% ipython --no-banner

In [1]: import numpy as np

In [2]: from numpy import linalg as LA

In [3]: np.set_printoptions(precision=2, suppress=True, linewidth=120)

In [4]: def tidy(a):
   ...:     return np.round(a, 2) + 0
   ...: 

In [5]: M = np.load("out2.npy")

In [6]: tidy(M)
Out[6]: 
array([[ 2.43,  0.93, -1.5 ],
       [ 2.1 ,  2.14,  0.05],
       [-2.37, -0.66,  1.71],
       [ 1.98, -0.25, -2.24],
       [-0.92, -2.43, -1.51],
       [-0.32, -2.26, -1.94],
       [-0.7 , -2.38, -1.69],
       [-2.39, -1.66,  0.73],
       [ 0.07, -2.09, -2.15],
       [ 2.28,  0.36, -1.92],
       [ 2.42,  0.86, -1.55],
       [ 2.33,  0.51, -1.82],
       [-2.11,  0.02,  2.13],
       [ 1.39,  2.44,  1.05],
       [ 1.94,  2.26,  0.32],
       [ 0.99, -1.44, -2.44],
       [ 0.78, -1.62, -2.4 ],
       [-0.92,  1.51,  2.43]])

In [7]: # looks like rank 2

In [8]: cen = M - M.mean(axis=0)

In [9]: left, sv, Vh = LA.svd(cen, full_matrices=False)

In [10]: tidy(sv)
Out[10]: array([8.8 , 8.39, 0.  ])

In [11]: tidy((sv ** 2).sum() ** 2 / (sv ** 4).sum())
Out[11]: np.float64(2.0)

In [12]: np.searchsorted(np.cumsum(sv ** 2) / (sv ** 2).sum(), 0.9) + 1
Out[12]: np.int64(2)

In [13]: tidy(sv ** 2 / (sv ** 2).sum())
Out[13]: array([0.52, 0.48, 0.  ])

In [14]: np.abs(Vh[0]).argmax()
Out[14]: np.int64(0)

In [15]: LA.matrix_rank(M, rtol=0.1)
Out[15]: np.int64(2)

In [16]: LA.cond(M) > 100
Out[16]: np.True_

In [17]: tidy(LA.norm(M, 2) / LA.norm(M))
Out[17]: np.float64(0.74)

In [18]: np.argsort(-LA.norm(M, axis=0).round(6), kind="stable")[:3]
Out[18]: array([2, 0, 1])

In [19]: Z = M[[17, 10]].astype(float)

In [20]: for _ in range(4):
    ...:     labels = LA.norm(M[:, None] - Z, axis=-1).argmin(axis=1)
    ...:     Z = np.array([M[labels == j].mean(axis=0) for j in range(2)])
    ...: 

In [21]: labels
Out[21]: array([1, 1, 0, 1, 1, 1, 1, 0, 1, 1, 1, 1, 0, 0, 1, 1, 1, 0])

In [22]: tidy(Z)
Out[22]: 
array([[-1.28,  0.33,  1.61],
       [ 1.18, -0.42, -1.6 ]])
